% ipython --no-banner

In [1]: import numpy as np

In [2]: import numpy.linalg as la

In [3]: np.set_printoptions(suppress=True, linewidth=160)

In [4]: rnd = lambda a: np.round(a, 1) + 0

In [5]: E = np.load("out1.npy")

In [6]: E
Out[6]: 
array([[ 0,  2,  0,  0],
       [ 0,  2,  0,  0],
       [ 1, 17,  9,  0],
       [ 2, 22, 12,  0],
       [ 0,  2,  0,  0],
       [ 0,  0,  0,  0],
       [ 1, 17,  9,  0],
       [ 2, 22, 12,  0],
       [ 0,  0,  0,  0],
       [ 0,  0,  0,  0],
       [ 1, 17,  9,  0],
       [ 0,  0,  0,  0],
       [ 0,  0,  0,  0],
       [ 1, 17,  9,  0],
       [ 0, 12,  6,  0],
       [ 0,  0,  0,  0],
       [ 0,  7,  3,  0],
       [ 0,  0,  0,  0],
       [ 0,  0,  0,  0],
       [ 0,  0,  0,  0],
       [ 1, 17,  9,  0],
       [ 0,  2,  0,  0],
       [ 0,  0,  0,  0],
       [ 0,  0,  0,  0],
       [ 0,  0,  0,  0],
       [ 0,  7,  3,  0],
       [ 0, 12,  6,  0],
       [ 0,  0,  0,  0],
       [ 0,  0,  0,  0],
       [ 0,  7,  3,  0],
       [ 0,  7,  3,  0],
       [ 0,  0,  0,  0]])

In [7]: # looks like rank 3

In [8]: la.lstsq(E[:-1].T, E[-1])[2]
Out[8]: np.int32(3)

In [9]: rank = la.matrix_rank(E)

In [10]: rank
Out[10]: np.int64(3)

In [11]: null = la.svd(E)[2][rank:].T

In [12]: null.shape
Out[12]: (4, 1)

In [13]: np.allclose(E @ null, 0)
Out[13]: True

In [14]: la.matrix_rank(E.T @ E), la.matrix_rank(E @ E.T)
Out[14]: (np.int64(3), np.int64(3))

In [15]: null @ null.T
Out[15]: 
array([[0., 0., 0., 0.],
       [0., 0., 0., 0.],
       [0., 0., 0., 0.],
       [0., 0., 0., 1.]])

In [16]: left, sig, VT = la.svd(E)

In [17]: rnd(sig)
Out[17]: array([61. ,  2.6,  1.2,  0. ])

In [18]: Y = left[:, :3] @ np.diag(sig[:3]) @ VT[:3]

In [19]: rnd(Y)
Out[19]: 
array([[ 0.,  2.,  0.,  0.],
       [ 0.,  2.,  0.,  0.],
       [ 1., 17.,  9.,  0.],
       [ 2., 22., 12.,  0.],
       [ 0.,  2.,  0.,  0.],
       [ 0.,  0.,  0.,  0.],
       [ 1., 17.,  9.,  0.],
       [ 2., 22., 12.,  0.],
       [ 0.,  0.,  0.,  0.],
       [ 0.,  0.,  0.,  0.],
       [ 1., 17.,  9.,  0.],
       [ 0.,  0.,  0.,  0.],
       [ 0.,  0.,  0.,  0.],
       [ 1., 17.,  9.,  0.],
       [ 0., 12.,  6.,  0.],
       [ 0.,  0.,  0.,  0.],
       [ 0.,  7.,  3.,  0.],
       [ 0.,  0.,  0.,  0.],
       [ 0.,  0.,  0.,  0.],
       [ 0.,  0.,  0.,  0.],
       [ 1., 17.,  9.,  0.],
       [ 0.,  2.,  0.,  0.],
       [ 0.,  0.,  0.,  0.],
       [ 0.,  0.,  0.,  0.],
       [ 0.,  0.,  0.,  0.],
       [ 0.,  7.,  3.,  0.],
       [ 0., 12.,  6.,  0.],
       [ 0.,  0.,  0.,  0.],
       [ 0.,  0.,  0.,  0.],
       [ 0.,  7.,  3.,  0.],
       [ 0.,  7.,  3.,  0.],
       [ 0.,  0.,  0.,  0.]])
